>>> import numpy as np
>>> import numpy.linalg as la
>>> np.set_printoptions(suppress=True, linewidth=100)
>>> def rnd(a):
...     return np.round(a, 2) + 0
... 
>>> K = 0.9 ** np.abs(np.subtract.outer(np.arange(3), np.arange(3)))
>>> print(K)
[[1.   0.9  0.81]
 [0.9  1.   0.9 ]
 [0.81 0.9  1.  ]]
>>> print(rnd(np.einsum("ij,ji->", K, K)))
7.55
>>> print(rnd(la.det(K[::-1])))
-0.04
>>> print(rnd(la.eigvals(K)))
[2.74 0.19 0.07]
>>> print(np.kron(np.eye(2, dtype=int), K))
[[1.   0.9  0.81 0.   0.   0.  ]
 [0.9  1.   0.9  0.   0.   0.  ]
 [0.81 0.9  1.   0.   0.   0.  ]
 [0.   0.   0.   1.   0.9  0.81]
 [0.   0.   0.   0.9  1.   0.9 ]
 [0.   0.   0.   0.81 0.9  1.  ]]
>>> print(rnd(la.eigvals(K).sum().real))
3.0
>>> evals, vecs = la.eigh(K)
>>> vec = np.array([-3, 2, 1])
>>> print(rnd(vecs * np.maximum(evals, 0) @ vecs.T))
[[1.   0.9  0.81]
 [0.9  1.   0.9 ]
 [0.81 0.9  1.  ]]
>>> left, sv, vt = la.svd(K)
>>> print(rnd(sv))
[2.74 0.19 0.07]
>>> print(np.argmax(sv[:-1] / (sv[1:] + 1e-6)) + 1)
1
>>> A2 = left[:, :1] @ np.diag(sv[:1]) @ vt[:1]
>>> print(rnd(np.abs(K - A2).max()))
0.11
>>> print(rnd(la.norm(K - A2, 2)), rnd(sv[1]))
0.19 0.19
>>> O, vecs = la.qr(K[:, :1])[0], la.qr(K[:, 1:])[0]
>>> sv = la.svd(O.T @ vecs, compute_uv=False)
>>> print(rnd(sv))
[1.]
>>> print(rnd(la.norm(O @ O.T - vecs @ vecs.T, 2)))
1.0
>>> print((sv > 0.9).sum())
1
>>> W0 = np.load("block14.npy")
>>> print(W0)
[[ 0 -2  2  1 -2 -3  0 -2  1  0 -4]
 [ 2  0  1  0 -4  0  0  0  1  0  1]
 [-2 -1  0  2 -1  1  1  0 -1  4  3]
 [-1  0 -2  0  2 -3  2  0  4 -2 -1]
 [ 2  4  1 -2  0  2  2 -1 -4 -2  2]
 [ 3  0 -1  3 -2  0 -1  3  0 -1  2]
 [ 0  0 -1 -2 -2  1  0 -2  1 -1 -3]
 [ 2  0  0  0  1 -3  2  0  0  1  2]
 [-1 -1  1 -4  4  0 -1  0  0  1  0]
 [ 0  0 -4  2  2  1  1 -1 -1  0 -1]
 [ 4 -1 -3  1 -2 -2  3 -2  0  1  0]]
>>> left, sv, vt = la.svd(W0)
>>> print(rnd(sv))
[9.7  9.7  7.64 7.64 6.03 6.03 3.74 3.74 0.44 0.44 0.  ]
>>> A2 = left[:, :10] @ np.diag(sv[:10]) @ vt[:10]
>>> print(rnd(la.norm(W0 - A2) / la.norm(W0)))
0.0
>>> print(la.matrix_rank(A2))
10
>>> t = np.radians(15)
>>> Rm = np.eye(11)
>>> Rm[6, 6] = Rm[3, 3] = np.cos(t)
>>> Rm[6, 3], Rm[3, 6] = -np.sin(t), np.sin(t)
>>> print(rnd(Rm))
[[ 1.    0.    0.    0.    0.    0.    0.    0.    0.    0.    0.  ]
 [ 0.    1.    0.    0.    0.    0.    0.    0.    0.    0.    0.  ]
 [ 0.    0.    1.    0.    0.    0.    0.    0.    0.    0.    0.  ]
 [ 0.    0.    0.    0.97  0.    0.    0.26  0.    0.    0.    0.  ]
 [ 0.    0.    0.    0.    1.    0.    0.    0.    0.    0.    0.  ]
 [ 0.    0.    0.    0.    0.    1.    0.    0.    0.    0.    0.  ]
 [ 0.    0.    0.   -0.26  0.    0.    0.97  0.    0.    0.    0.  ]
 [ 0.    0.    0.    0.    0.    0.    0.    1.    0.    0.    0.  ]
 [ 0.    0.    0.    0.    0.    0.    0.    0.    1.    0.    0.  ]
 [ 0.    0.    0.    0.    0.    0.    0.    0.    0.    1.    0.  ]
 [ 0.    0.    0.    0.    0.    0.    0.    0.    0.    0.    1.  ]]
>>> A2 = W0 @ Rm.T
>>> print(rnd(np.abs(A2 - W0).max(axis=0)))
[0.   0.   0.   0.74 0.   0.   1.07 0.   0.   0.   0.  ]
>>> print(np.allclose(W0 @ W0.T, A2 @ A2.T))
True
>>> print(np.allclose(la.norm(W0, axis=1), la.norm(A2, axis=1)))
True
>>> print(rnd(la.svd(W0, compute_uv=False)), rnd(la.svd(A2, compute_uv=False)))
[9.7  9.7  7.64 7.64 6.03 6.03 3.74 3.74 0.44 0.44 0.  ] [9.7  9.7  7.64 7.64 6.03 6.03 3.74 3.74 0.44 0.44 0.  ]
